>>> import numpy as np
>>> np.set_printoptions(precision=2, suppress=True, linewidth=100)
>>> K = np.array([[0, 1, 3, 3], [-4, -4, 4, 1], [2, 2, -1, 2]])
>>> K[-1] = K[0] + -3 * K[1]
>>> print(K)
[[ 0  1  3  3]
 [-4 -4  4  1]
 [12 13 -9  0]]
>>> print(np.linalg.lstsq(K[:-1].T, K[-1])[2])
2
>>> print(np.round(K @ np.linalg.pinv(K) @ K, 2) + 0)
[[ 0.  1.  3.  3.]
 [-4. -4.  4.  1.]
 [12. 13. -9.  0.]]
>>> print(np.allclose(K[:-1].T @ np.linalg.lstsq(K[:-1].T, K[-1])[0], K[-1]))
True
>>> print(np.unique(K.round(6), axis=0).shape)
(3, 4)
>>> print(np.abs(np.diag(np.linalg.qr(K)[1])) > 1e-9)
[ True  True False]
>>> print(np.linalg.matrix_rank(K, rtol=0.1))
2
>>> U, sv, VT = np.linalg.svd(K)
>>> V = VT[:(sv > 1e-8).sum()]
>>> rng = np.random.default_rng(410254)
>>> x0 = K[0] + 4 * K[1] + rng.integers(2) * np.eye(4)[3]
>>> print(x0)
[-16. -15.  19.   8.]
>>> print(np.linalg.matrix_rank(np.vstack([K, x0])))
3
>>> U, sv, VT = np.linalg.svd(K)
>>> print(np.argmax(sv[:-1] / (sv[1:] + 1e-6)) + 1)
2
>>> B = U[:, :2] @ np.diag(sv[:2]) @ VT[:2]
>>> print(round(float(np.linalg.norm(K - B, 2)), 2), round(float(sv[2]), 2))
0.0 0.0
>>> print(B.round(2) + 0)
[[ 0.  1.  3.  3.]
 [-4. -4.  4.  1.]
 [12. 13. -9.  0.]]
>>> r = np.linalg.matrix_rank(K)
>>> print(r)
2
>>> N = np.linalg.svd(K)[2][r:].T
>>> print([int(np.linalg.matrix_rank(K[:i])) for i in range(1, len(K) + 1)])
[1, 2, 2]
>>> print(np.allclose(K @ N, 0))
True
>>> print(np.round(K @ N, 2) + 0)
[[0. 0.]
 [0. 0.]
 [0. 0.]]
>>> print(N.shape)
(4, 2)
>>> M = np.loadtxt("case4.csv", delimiter=",")
>>> print(M)
[[ 0.  0.  0.]
 [ 0.  0.  0.]
 [ 1.  9. -1.]
 [ 0.  0.  0.]
 [-3.  2.  3.]
 [ 0.  0.  0.]
 [-1. 10.  9.]
 [ 0.  0.  0.]
 [-3.  2.  3.]
 [-3.  2.  3.]]
>>> # row 1 repeats row 0
>>> proj = M @ np.linalg.solve(M.T @ M, M.T)
>>> print(np.round(np.linalg.eigvalsh(proj), 2) + 0)
[0. 0. 0. 0. 0. 0. 0. 1. 1. 1.]
>>> print(np.allclose(proj @ proj, proj))
True
>>> print(proj.round(2) + 0)
[[0.   0.   0.   0.   0.   0.   0.   0.   0.   0.  ]
 [0.   0.   0.   0.   0.   0.   0.   0.   0.   0.  ]
 [0.   0.   1.   0.   0.   0.   0.   0.   0.   0.  ]
 [0.   0.   0.   0.   0.   0.   0.   0.   0.   0.  ]
 [0.   0.   0.   0.   0.33 0.   0.   0.   0.33 0.33]
 [0.   0.   0.   0.   0.   0.   0.   0.   0.   0.  ]
 [0.   0.   0.   0.   0.   0.   1.   0.   0.   0.  ]
 [0.   0.   0.   0.   0.   0.   0.   0.   0.   0.  ]
 [0.   0.   0.   0.   0.33 0.   0.   0.   0.33 0.33]
 [0.   0.   0.   0.   0.33 0.   0.   0.   0.33 0.33]]
>>> print(np.linalg.matrix_rank(np.eye(10) - proj))
7
>>> print(np.trace(proj))
3.0
